>>> import numpy as np
>>> np.set_printoptions(precision=4, suppress=True, linewidth=200, legacy="1.25")
>>> arr = np.load("x.npy")
>>> arr
array([[6., 0., 0., 0., 0., 5., 0., 0., 0., 0.],
       [0., 6., 5., 0., 5., 0., 5., 5., 0., 0.],
       [0., 5., 6., 0., 5., 0., 5., 5., 0., 0.],
       [0., 0., 0., 6., 0., 0., 0., 0., 5., 5.],
       [0., 5., 5., 0., 6., 0., 5., 5., 0., 0.],
       [5., 0., 0., 0., 0., 6., 0., 0., 0., 0.],
       [0., 5., 5., 0., 5., 0., 6., 5., 0., 0.],
       [0., 5., 5., 0., 5., 0., 5., 6., 0., 0.],
       [0., 0., 0., 5., 0., 0., 0., 0., 6., 5.],
       [0., 0., 0., 5., 0., 0., 0., 0., 5., 6.]])
>>> # symmetric
>>> w1 = np.array([[1, -2],
...     [0, 5],
...     [-3, -1],
...     [1, -1],
...     [3, -4],
...     [3, -5],
...     [2, 0],
...     [-4, 3],
...     [-5, 0],
...     [3, 1]])
>>> coef = np.array([3, 0])
>>> H = np.maximum(arr @ w1 + coef, 0)
>>> (H > 0).mean(axis=0)
array([0.3, 0.6])
>>> cent = np.array([[1, 3], [2, 1]])
>>> (H @ cent).round(6).argmax(axis=1)
array([1, 0, 0, 0, 0, 1, 0, 0, 0, 1])
>>> rng = np.random.default_rng(50977)
>>> labels = rng.permutation(10)
>>> A2 = arr[:, labels] * rng.choice([-1, 1], 10)
>>> A2
array([[ 0.,  0., -0., -0., -0., -0., -5., -0.,  6.,  0.],
       [ 0.,  5., -6., -0., -5., -5., -0., -5.,  0.,  0.],
       [ 0.,  5., -5., -0., -5., -5., -0., -6.,  0.,  0.],
       [ 5.,  0., -0., -6., -0., -0., -0., -0.,  0.,  5.],
       [ 0.,  5., -5., -0., -5., -6., -0., -5.,  0.,  0.],
       [ 0.,  0., -0., -0., -0., -0., -6., -0.,  5.,  0.],
       [ 0.,  5., -5., -0., -6., -5., -0., -5.,  0.,  0.],
       [ 0.,  6., -5., -0., -5., -5., -0., -5.,  0.,  0.],
       [ 5.,  0., -0., -5., -0., -0., -0., -0.,  0.,  6.],
       [ 6.,  0., -0., -5., -0., -0., -0., -0.,  0.,  5.]])
>>> left, _, VT = np.linalg.svd(arr.T @ A2)
>>> np.round(left @ VT, 4) + 0
array([[ 0.,  0.,  0.,  0.,  0.,  0.,  0.,  0.,  1.,  0.],
       [ 0.,  0., -1.,  0.,  0.,  0.,  0.,  0.,  0.,  0.],
       [ 0.,  0.,  0.,  0.,  0.,  0.,  0., -1.,  0.,  0.],
       [ 0.,  0.,  0., -1.,  0.,  0.,  0.,  0.,  0.,  0.],
       [ 0.,  0.,  0.,  0.,  0., -1.,  0.,  0.,  0.,  0.],
       [ 0.,  0.,  0.,  0.,  0.,  0., -1.,  0.,  0.,  0.],
       [ 0.,  0.,  0.,  0., -1.,  0.,  0.,  0.,  0.,  0.],
       [ 0.,  1.,  0.,  0.,  0.,  0.,  0.,  0.,  0.,  0.],
       [ 0.,  0.,  0.,  0.,  0.,  0.,  0.,  0.,  0.,  1.],
       [ 1.,  0.,  0.,  0.,  0.,  0.,  0.,  0.,  0.,  0.]])
>>> left, sigma, VT = np.linalg.svd(arr)
>>> np.argmax(sigma[:-1] / (sigma[1:] + 1e-6)) + 1
3
>>> sigma
array([26., 16., 11.,  1.,  1.,  1.,  1.,  1.,  1.,  1.])
>>> A2 = left[:, :3] @ np.diag(sigma[:3]) @ VT[:3]
>>> np.linalg.matrix_rank(arr, rtol=0.05)
3
>>> A2.round(4) + 0
array([[5.5   , 0.    , 0.    , 0.    , 0.    , 5.5   , 0.    , 0.    , 0.    , 0.    ],
       [0.    , 5.2   , 5.2   , 0.    , 5.2   , 0.    , 5.2   , 5.2   , 0.    , 0.    ],
       [0.    , 5.2   , 5.2   , 0.    , 5.2   , 0.    , 5.2   , 5.2   , 0.    , 0.    ],
       [0.    , 0.    , 0.    , 5.3333, 0.    , 0.    , 0.    , 0.    , 5.3333, 5.3333],
       [0.    , 5.2   , 5.2   , 0.    , 5.2   , 0.    , 5.2   , 5.2   , 0.    , 0.    ],
       [5.5   , 0.    , 0.    , 0.    , 0.    , 5.5   , 0.    , 0.    , 0.    , 0.    ],
       [0.    , 5.2   , 5.2   , 0.    , 5.2   , 0.    , 5.2   , 5.2   , 0.    , 0.    ],
       [0.    , 5.2   , 5.2   , 0.    , 5.2   , 0.    , 5.2   , 5.2   , 0.    , 0.    ],
       [0.    , 0.    , 0.    , 5.3333, 0.    , 0.    , 0.    , 0.    , 5.3333, 5.3333],
       [0.    , 0.    , 0.    , 5.3333, 0.    , 0.    , 0.    , 0.    , 5.3333, 5.3333]])
>>> np.round(np.linalg.norm(arr - A2, 2), 4), sigma[3]
(1.0, 1.0)
>>> round(float(np.abs(arr - A2).max()), 4)
0.8
>>> x = np.array([1, -2, -1, 2, -2, -1, 1, 1, -3, 2])
>>> rhs = arr @ x
>>> rhs
array([  1., -17., -16.,   7., -17.,  -1., -14., -14.,   2.,   7.])
>>> np.linalg.solve(arr, 2 * rhs)
array([ 2., -4., -2.,  4., -4., -2.,  2.,  2., -6.,  4.])
>>> np.linalg.solve(arr, rhs)
array([ 1., -2., -1.,  2., -2., -1.,  1.,  1., -3.,  2.])
>>> np.round(np.linalg.solve(arr, arr[:, 6]), 4) + 0
array([0., 0., 0., 0., 0., 0., 1., 0., 0., 0.])
>>> X = np.load("out19.npy")
>>> X
array([[ 1.    ,  0.    ,  0.    ,  0.    ,  0.    ,  0.    ,  0.    ],
       [ 0.    ,  1.    ,  0.    ,  0.    ,  0.    ,  0.    ,  0.    ],
       [ 0.    ,  0.    ,  1.    ,  0.    ,  0.    ,  0.    ,  0.    ],
       [ 0.    ,  0.    ,  0.    ,  1.    ,  0.    ,  0.    ,  0.    ],
       [ 0.    ,  0.    ,  0.    ,  0.    ,  1.    ,  0.    ,  0.    ],
       [ 0.    ,  0.    ,  0.    ,  0.    ,  0.    , -0.7071, -0.7071],
       [ 0.    ,  0.    ,  0.    ,  0.    ,  0.    ,  0.7071, -0.7071]])
>>> # splits into 6 blocks
>>> np.round(X.T @ X, 4) + 0
array([[1., 0., 0., 0., 0., 0., 0.],
       [0., 1., 0., 0., 0., 0., 0.],
       [0., 0., 1., 0., 0., 0., 0.],
       [0., 0., 0., 1., 0., 0., 0.],
       [0., 0., 0., 0., 1., 0., 0.],
       [0., 0., 0., 0., 0., 1., 0.],
       [0., 0., 0., 0., 0., 0., 1.]])
>>> np.linalg.svd(X, compute_uv=False)
array([1., 1., 1., 1., 1., 1., 1.])
>>> np.linalg.norm(X, axis=0)
array([1., 1., 1., 1., 1., 1., 1.])
>>> u = np.array([2, 5, 1])
>>> feats = u[np.abs(np.subtract.outer(np.arange(3), np.arange(3)))]
>>> feats
array([[2, 5, 1],
       [5, 2, 5],
       [1, 5, 2]])
>>> x = np.array([1, 2, -3])
>>> rhs = feats @ x
>>> coef, lr = np.zeros(3), 1 / np.linalg.norm(feats, 2) ** 2
>>> for i in range(12):
...     coef -= lr * feats.T @ (feats @ coef - rhs)
...     if i % 2 == 0: print(i, round(np.linalg.norm(feats @ coef - rhs), 4))
... 
0 9.0317
2 5.7921
4 4.047
6 3.1808
8 2.7785
10 2.5876
>>> coef
array([-0.7024,  1.9217, -1.1944])
